% python3 -q
>>> import numpy as np
>>> np.set_printoptions(precision=1, suppress=True, linewidth=160)
>>> rng = np.random.default_rng(723)
>>> z = rng.integers(0, 3, 3)
>>> K = (z[:, None] == z) * -1 + np.eye(3)
>>> K
array([[ 0.,  0., -1.],
       [ 0.,  0.,  0.],
       [-1.,  0.,  0.]])
>>> left, sig, Vh = np.linalg.svd(K)
>>> V = Vh[:(sig > 1e-8).sum()]
>>> x0 = K[2] + -3 * K[1] + rng.integers(2) * np.eye(3)[0]
>>> x0
array([-1.,  0.,  0.])
>>> np.allclose(V.T @ V @ x0, x0)
True
>>> np.linalg.matrix_rank(np.vstack([K, x0]))
np.int64(2)
>>> V.T @ V
array([[1., 0., 0.],
       [0., 0., 0.],
       [0., 0., 1.]])
>>> ev, V = np.linalg.eigh(K)
>>> x0 = np.array([3, 2, 0])
>>> np.abs(K).sum(axis=1).max(), np.abs(ev).max()
(np.float64(1.0), np.float64(1.0))
>>> np.round(V * np.abs(ev) @ V.T, 1) + 0
array([[1., 0., 0.],
       [0., 0., 0.],
       [0., 0., 1.]])
>>> x0 @ K @ x0
np.float64(0.0)
>>> x0 @ K @ x0 / (x0 @ x0), ev[0], ev[-1]
(np.float64(0.0), np.float64(-1.0), np.float64(1.0))
>>> x0 = np.array([-3, 0, 2])
>>> K * x0
array([[-0.,  0., -2.],
       [-0.,  0.,  0.],
       [ 3.,  0.,  0.]])
>>> np.linalg.norm(K @ x0) <= np.linalg.norm(K, 2) * np.linalg.norm(x0) + 1e-9
np.True_
>>> K @ x0
array([-2.,  0.,  3.])
>>> K @ (2 * x0)
array([-4.,  0.,  6.])
>>> K @ np.ones(3)
array([-1.,  0., -1.])
>>> np.sign((K @ x0).round(6))
array([-1.,  0.,  1.])
>>> try:
...     np.linalg.inv(K)
... except np.linalg.LinAlgError as e:
...     print(e)
... 
Singular matrix
>>> np.allclose(K[:-1].T @ np.linalg.lstsq(K[:-1].T, K[-1])[0], K[-1])
False
>>> np.abs(np.diag(np.linalg.qr(K)[1])) > 1e-9
array([ True, False,  True])
>>> other = K + rng.integers(-2, 3, (3, 2)) @ rng.integers(-2, 3, (2, 3))
>>> other
array([[-6.,  0.,  5.],
       [ 4., -1., -4.],
       [-1.,  0.,  0.]])
>>> other - K
array([[-6.,  0.,  6.],
       [ 4., -1., -4.],
       [ 0.,  0.,  0.]])
>>> np.linalg.matrix_rank(other - K, tol=1e-8)
np.int64(2)
>>> np.linalg.svd(other - K, compute_uv=False)
array([10.2,  0.8,  0. ])
>>> mat = np.array([[5, 2, 2], [2, 5, 2], [2, 2, 5]])
>>> W = np.array([[0, -1, -2, -1], [1, -1, -1, 1], [0, 1, -2, -1]])
>>> coef = np.array([-1, 0, 0, 2])
>>> hid = np.maximum(mat @ W + coef, 0)
>>> (hid > 0).mean(axis=0)
array([1. , 0.3, 0. , 0.3])
>>> hid
array([[1, 0, 0, 0],
       [4, 0, 0, 3],
       [1, 1, 0, 0]])
>>> C = np.array([[-3, -2], [1, 1], [-1, 3], [3, 0]])
>>> (hid @ C).round(6).argmax(axis=1)
array([1, 0, 1])
>>> f, v = hid[2], hid[1]
>>> f @ v
np.int64(4)
>>> f @ f
np.int64(2)
>>> p = (f @ v) / (f @ f) * f
>>> np.outer(f, v)
array([[4, 0, 0, 3],
       [4, 0, 0, 3],
       [0, 0, 0, 0],
       [0, 0, 0, 0]])
>>> np.linalg.matrix_rank(np.outer(f, v))
np.int64(1)
>>> v - p
array([ 2., -2.,  0.,  3.])
>>> np.round(np.linalg.norm(f + v) ** 2 + np.linalg.norm(f - v) ** 2, 1)
np.float64(54.0)
>>> f, v = mat[0], mat[2]
>>> f @ f
np.int64(33)
>>> p = (f @ v) / (f @ f) * f
>>> p
array([3.6, 1.5, 1.5])
>>> round(np.linalg.norm(f + v) ** 2 + np.linalg.norm(f - v) ** 2, 1)
np.float64(132.0)
>>> round(float((v - p) @ f), 1)
-0.0
>>> np.linalg.matrix_rank(np.outer(f, v))
np.int64(1)
>>> A = np.array([[2.0, 1.0, 0.0, 0.0],
...     [0.0, -3.0, 0.0, 0.0],
...     [0.0, 0.0, -1.0, -4.0],
...     [0.0, 0.0, -1.0, -2.0]])
>>> A
array([[ 2.,  1.,  0.,  0.],
       [ 0., -3.,  0.,  0.],
       [ 0.,  0., -1., -4.],
       [ 0.,  0., -1., -2.]])
>>> q = A.astype(float).copy()
>>> for j in range(4):
...     q[:, j] -= q[:, :j] @ (q[:, :j].T @ q[:, j])
...     q[:, j] /= np.linalg.norm(q[:, j])
... 
>>> q
array([[ 1. ,  0. ,  0. ,  0. ],
       [ 0. , -1. ,  0. ,  0. ],
       [ 0. ,  0. , -0.7, -0.7],
       [ 0. ,  0. , -0.7,  0.7]])
>>> left, sig, Vh = np.linalg.svd(A, full_matrices=False)
>>> np.round(left.T @ left, 1) + 0
array([[1., 0., 0., 0.],
       [0., 1., 0., 0.],
       [0., 0., 1., 0.],
       [0., 0., 0., 1.]])
>>> sig / sig[0]
array([1. , 0.7, 0.4, 0.1])
>>> np.abs(left[:, 0]).round(6).argmax()
np.int64(2)
>>> sig
array([4.7, 3.3, 1.8, 0.4])
>>> left.shape, sig.shape, Vh.shape
((4, 4), (4,), (4, 4))
>>> np.allclose(left * sig @ Vh, A)
True
>>> (sig > 1e-8).sum()
np.int64(4)
>>> np.round(left.T @ A @ Vh.T, 1) + 0
array([[4.7, 0. , 0. , 0. ],
       [0. , 3.3, 0. , 0. ],
       [0. , 0. , 1.8, 0. ],
       [0. , 0. , 0. , 0.4]])
>>> hat = np.triu(np.array([[2, 1, 0, 1], [2, 0, 0, 0], [1, 3, 0, 2], [3, 1, 3, 3]]), 1) + np.eye(4)
>>> other = hat @ A @ np.linalg.inv(hat)
>>> other
array([[ 2., -4., -1., -2.],
       [ 0., -3.,  0.,  0.],
       [ 0.,  0., -3., -2.],
       [ 0.,  0., -1.,  0.]])
>>> np.round(np.linalg.det(other), 1)
np.float64(12.0)
>>> np.linalg.matrix_rank(other)
np.int64(4)
>>> A.reshape(-1, 2)
array([[ 2.,  1.],
       [ 0.,  0.],
       [ 0., -3.],
       [ 0.,  0.],
       [ 0.,  0.],
       [-1., -4.],
       [ 0.,  0.],
       [-1., -2.]])
>>> A.reshape(2, -1)
array([[ 2.,  1.,  0.,  0.,  0., -3.,  0.,  0.],
       [ 0.,  0., -1., -4.,  0.,  0., -1., -2.]])
>>> blk = A.reshape(4, 2, -1)
>>> blk.shape
(4, 2, 2)
>>> np.swapaxes(blk, 1, 2)[0]
array([[2., 0.],
       [1., 0.]])
>>> ev, V = np.linalg.eigvalsh(K)
Traceback (most recent call last):
  File "<python-input-81>", line 1, in <module>
    ev, V = np.linalg.eigvalsh(K)
    ^^^^^
ValueError: too many values to unpack (expected 2)
>>> ev, V = np.linalg.eigh(K)
>>> np.unique(ev.round(6) + 0, return_counts=True)[1]
array([1, 1, 1])
>>> np.abs(V[:, -1])
array([0.7, 0. , 0.7])
>>> np.abs(V[:, -1]).round(6).argmax()
np.int64(0)
>>> np.round(V.T @ K @ V, 1) + 0
array([[-1.,  0.,  0.],
       [ 0.,  0.,  0.],
       [ 0.,  0.,  1.]])
>>> np.linalg.eigvalsh(K @ K)
array([0., 1., 1.])
>>> J = np.loadtxt("sample5.csv", delimiter=",")
>>> J
array([[ 49.7,  20.3, -71.1],
       [ 50.5,  19.6, -70.9],
       [ 49.2,  19.7, -70.2],
       [ 52.2,  21.7, -71.7],
       [ 50.8,  20.4, -70.2],
       [ 51.8,  19.2, -71.3],
       [ 50.3,  16.9, -69.7],
       [ 50.8,  20.4, -70.4],
       [ 49.2,  19.5, -70.6],
       [ 48.6,  21.6, -70.3],
       [ 49.4,  19.8, -68.8]])
>>> J.shape
(11, 3)
>>> np.linalg.matrix_rank(J)
np.int64(3)
>>> round(float(np.linalg.norm(J)), 1)
294.6
>>> J.sum(axis=1)
array([-1.1, -0.8, -1.3,  2.2,  1. , -0.3, -2.5,  0.8, -1.9, -0.1,  0.4])
>>> np.diff(J, axis=0)
array([[ 0.8, -0.7,  0.2],
       [-1.3,  0.1,  0.7],
       [ 3. ,  2. , -1.5],
       [-1.4, -1.3,  1.5],
       [ 1. , -1.2, -1.1],
       [-1.5, -2.3,  1.6],
       [ 0.5,  3.5, -0.7],
       [-1.6, -0.9, -0.2],
       [-0.6,  2.1,  0.3],
       [ 0.8, -1.8,  1.5]])
>>> np.linalg.svd(J, compute_uv=False)
array([294.6,   4. ,   2.2])
>>> J.sum(axis=0)
array([ 552.5,  219.1, -775.2])
>>> Ac = J - J.mean(axis=1)
Traceback (most recent call last):
  File "<python-input-97>", line 1, in <module>
    Ac = J - J.mean(axis=1)
         ~~^~~~~~~~~~~~~~~~
ValueError: operands could not be broadcast together with shapes (11,3) (11,) 
>>> Ac = J - J.mean(axis=0)
>>> left, sig, Vh = np.linalg.svd(Ac, full_matrices=False)
>>> np.searchsorted(np.cumsum(sig ** 2) / (sig ** 2).sum(), 0.9) + 1
np.int64(2)
>>> (np.sign(left[:, 0]) == np.sign(left[0, 0])).astype(int)
array([1, 1, 0, 1, 1, 1, 0, 1, 0, 1, 0])
>>> sig
array([4.3, 3.8, 1.7])
>>> Vh[0] * np.sign(Vh[0, np.abs(Vh[0]).argmax()])
array([ 0.4,  0.8, -0.4])
>>> Ac = (J - J.mean(axis=0)) / J.std(axis=0)
>>> np.argwhere(np.abs(Ac) > 2)
array([[ 6,  1],
       [10,  2]])
>>> Ac.std(axis=0)
array([1., 1., 1.])
>>> coef = np.linalg.lstsq(np.delete(Ac, 1, axis=1), Ac[:, 1])[0]
>>> round(float(1 - np.var(Ac[:, 1] - np.delete(Ac, 1, axis=1) @ coef)), 1)
0.2
>>> hat = J @ np.linalg.solve(J.T @ J, J.T)
>>> hat.round(1) + 0
array([[ 0.2,  0.1,  0.2,  0. ,  0. ,  0. ,  0. ,  0. ,  0.2,  0.3,  0. ],
       [ 0.1,  0.1,  0.1,  0. ,  0.1,  0.1,  0.2,  0.1,  0.1,  0.1,  0.1],
       [ 0.2,  0.1,  0.2, -0.1,  0. ,  0. ,  0.1,  0. ,  0.2,  0.2,  0. ],
       [ 0. ,  0. , -0.1,  0.4,  0.3,  0.1, -0.1,  0.3, -0.1,  0.1,  0.2],
       [ 0. ,  0.1,  0. ,  0.3,  0.2,  0.1,  0. ,  0.2,  0. ,  0. ,  0.1],
       [ 0. ,  0.1,  0. ,  0.1,  0.1,  0.2,  0.3,  0.1,  0. , -0.1,  0.1],
       [ 0. ,  0.2,  0.1, -0.1,  0. ,  0.3,  0.6,  0. ,  0.2, -0.3,  0. ],
       [ 0. ,  0.1,  0. ,  0.3,  0.2,  0.1,  0. ,  0.2,  0. ,  0. ,  0.1],
       [ 0.2,  0.1,  0.2, -0.1,  0. ,  0. ,  0.2,  0. ,  0.3,  0.2,  0. ],
       [ 0.3,  0.1,  0.2,  0.1,  0. , -0.1, -0.3,  0. ,  0.2,  0.5,  0.1],
       [ 0. ,  0.1,  0. ,  0.2,  0.1,  0.1,  0. ,  0.1,  0. ,  0.1,  0.1]])
>>> np.diag(hat)
array([0.2, 0.1, 0.2, 0.4, 0.2, 0.2, 0.6, 0.2, 0.3, 0.5, 0.1])
>>> round(np.trace(hat), 1)
np.float64(3.0)
>>> np.allclose(hat @ hat, hat)
True
>>> other = np.array([[2, 0], [2, 2], [0, 0]])
>>> data = np.tile(other, (2, 3))
>>> data
array([[2, 0, 2, 0, 2, 0],
       [2, 2, 2, 2, 2, 2],
       [0, 0, 0, 0, 0, 0],
       [2, 0, 2, 0, 2, 0],
       [2, 2, 2, 2, 2, 2],
       [0, 0, 0, 0, 0, 0]])
>>> f = np.array([2, -2])
>>> np.convolve(data[5], f)
array([0, 0, 0, 0, 0, 0, 0])
>>> np.array([np.convolve(row, f, "same") for row in data])
array([[ 4, -4,  4, -4,  4, -4],
       [ 4,  0,  0,  0,  0,  0],
       [ 0,  0,  0,  0,  0,  0],
       [ 4, -4,  4, -4,  4, -4],
       [ 4,  0,  0,  0,  0,  0],
       [ 0,  0,  0,  0,  0,  0]])
>>> np.cross(data[5, :3], data[2, :3])
array([0, 0, 0])
>>> np.polyval(f, data[5])
array([-2, -2, -2, -2, -2, -2])
>>> left, sig, Vh = np.linalg.svd(data)
>>> sig.round(1) + 0
array([7.9, 3. , 0. , 0. , 0. , 0. ])
>>> np.argmax(sig[:-1] / (sig[1:] + 1e-6)) + 1
np.int64(2)
>>> other = left[:, :2] @ np.diag(sig[:2]) @ Vh[:2]
>>> round(np.abs(data - other).max(), 1)
np.float64(0.0)
>>> np.trace(data)
np.int64(6)
>>> M = np.load("test11.npy")
>>> M
array([[1. , 0. , 0. , 0. ],
       [0.3, 0.7, 0. , 0. ],
       [0. , 0.5, 0.5, 0. ],
       [0.2, 0.2, 0. , 0.5]])
>>> x0 = np.array([0, 0, 1, 3])
>>> target = M @ x0
>>> coef, lr = np.zeros(4), 1 / np.linalg.norm(M, 2) ** 2
>>> for i in range(40):
...     coef -= lr * M.T @ (M @ coef - target)
...     if i % 10 == 0: print(i, round(np.linalg.norm(M @ coef - target), 1))
... 
0 1.2
10 0.3
20 0.1
30 0.0
>>> coef.round(1) + 0
array([0., 0., 1., 3.])
>>> round(np.linalg.cond(M), 1)
np.float64(3.3)
>>> other = M + rng.integers(-2, 3, (4, 2)) @ rng.integers(-2, 3, (2, 4))
>>> other
array([[ 1. , -4. ,  0. ,  2. ],
       [ 0.3,  0.7,  0. ,  0. ],
       [ 0. ,  4.5,  0.5, -2. ],
       [ 0.2,  0.2,  0. ,  0.5]])
>>> np.abs(other - M).sum(axis=1)
array([6., 0., 6., 0.])
>>> np.linalg.matrix_rank(other - M, tol=1e-8)
np.int64(1)
>>> np.round(np.linalg.svd(other - M, compute_uv=False), 1) + 0
array([6.3, 0. , 0. , 0. ])
>>> (other + other.T) / 2
array([[ 1. , -1.8,  0. ,  1.1],
       [-1.8,  0.7,  2.2,  0.1],
       [ 0. ,  2.2,  0.5, -1. ],
       [ 1.1,  0.1, -1. ,  0.5]])
>>> (other - other.T) / 2
array([[ 0. , -2.2,  0. ,  0.9],
       [ 2.2,  0. , -2.2, -0.1],
       [ 0. ,  2.2,  0. , -1. ],
       [-0.9,  0.1,  1. ,  0. ]])
>>> round(float(np.linalg.det(other)), 1)
0.4
>>> assert other == other.T
Traceback (most recent call last):
  File "<python-input-144>", line 1, in <module>
    assert other == other.T
           ^^^^^^^^^^^^^^^^
ValueError: The truth value of an array with more than one element is ambiguous. Use a.any() or a.all()
>>> W0 = np.loadtxt("x.csv", delimiter=",")
>>> W0
array([[1. , 0.7],
       [0.7, 1. ]])
>>> q, V = np.linalg.qr(W0[:, :1])[0], np.linalg.qr(W0[:, 1:])[0]
>>> sig = np.linalg.svd(q.T @ V, compute_uv=False)
>>> sig
array([0.9])
>>> np.abs(A).max()
np.float64(4.0)
>>> A.mean(axis=0)
array([ 0.5, -0.5, -0.5, -1.5])
>>> A - A[0]
array([[ 0.,  0.,  0.,  0.],
       [-2., -4.,  0.,  0.],
       [-2., -1., -1., -4.],
       [-2., -1., -1., -2.]])
>>> np.linalg.svd(A, compute_uv=False)
array([4.7, 3.3, 1.8, 0.4])
>>> A.sum(axis=1)
array([ 3., -3., -5., -3.])
>>> np.count_nonzero(A)
np.int64(7)
>>> round(float(np.linalg.norm(A)), 1)
6.0
>>> np.linalg.matrix_rank(A)
np.int64(4)
>>> A.sum(axis=0)
array([ 2., -2., -2., -6.])
>>> low = np.linalg.cholesky(W0)
>>> W0 / np.sqrt(np.outer(np.diag(W0), np.diag(W0)))
array([[1. , 0.7],
       [0.7, 1. ]])
>>> np.diag(low) ** 2
array([1. , 0.5])
>>> E = np.load("out8.npy")
>>> E
array([[-1.5, -2.3],
       [ 1.8, -1.6],
       [-1. ,  0.1]])
>>> hat = E @ np.linalg.solve(E.T @ E, E.T)
>>> np.allclose(hat @ hat, hat)
True
>>> np.round((np.eye(3) - hat) @ E, 1) + 0
array([[0., 0.],
       [0., 0.],
       [0., 0.]])
>>> np.round(np.linalg.eigvalsh(hat), 1) + 0
array([0., 1., 1.])
>>> hat @ E[:, 0]
array([-1.5,  1.8, -1. ])
>>> np.trace(hat)
np.float64(2.0)
>>> np.linalg.matrix_rank(np.eye(3) - hat)
np.int64(1)
>>> np.diag(hat)
array([1. , 0.9, 0.2])
>>> x0 = np.array([3, -8])
>>> target = E @ x0
>>> np.linalg.lstsq(E, target)[0]
array([ 3., -8.])
>>> target
array([13.9, 18.2, -3.8])
>>> np.linalg.solve(E.T @ E, E.T @ target)
array([ 3., -8.])
>>> target = target + 0.1 * rng.normal(size=3)
>>> target
array([13.8, 18.2, -3.7])
>>> coef, *_ = np.linalg.lstsq(E, target)
>>> np.round(E.T @ (target - E @ coef), 1) + 0
array([0., 0.])
>>> [round(float(np.linalg.norm(np.linalg.solve(E.T @ E + lam * np.eye(2), E.T @ target))), 2) for lam in (0, 1, 10, 100)]
[8.5, 7.48, 3.61, 0.59]
>>> coef
array([ 3., -8.])
>>> coef.round()
array([ 3., -8.])
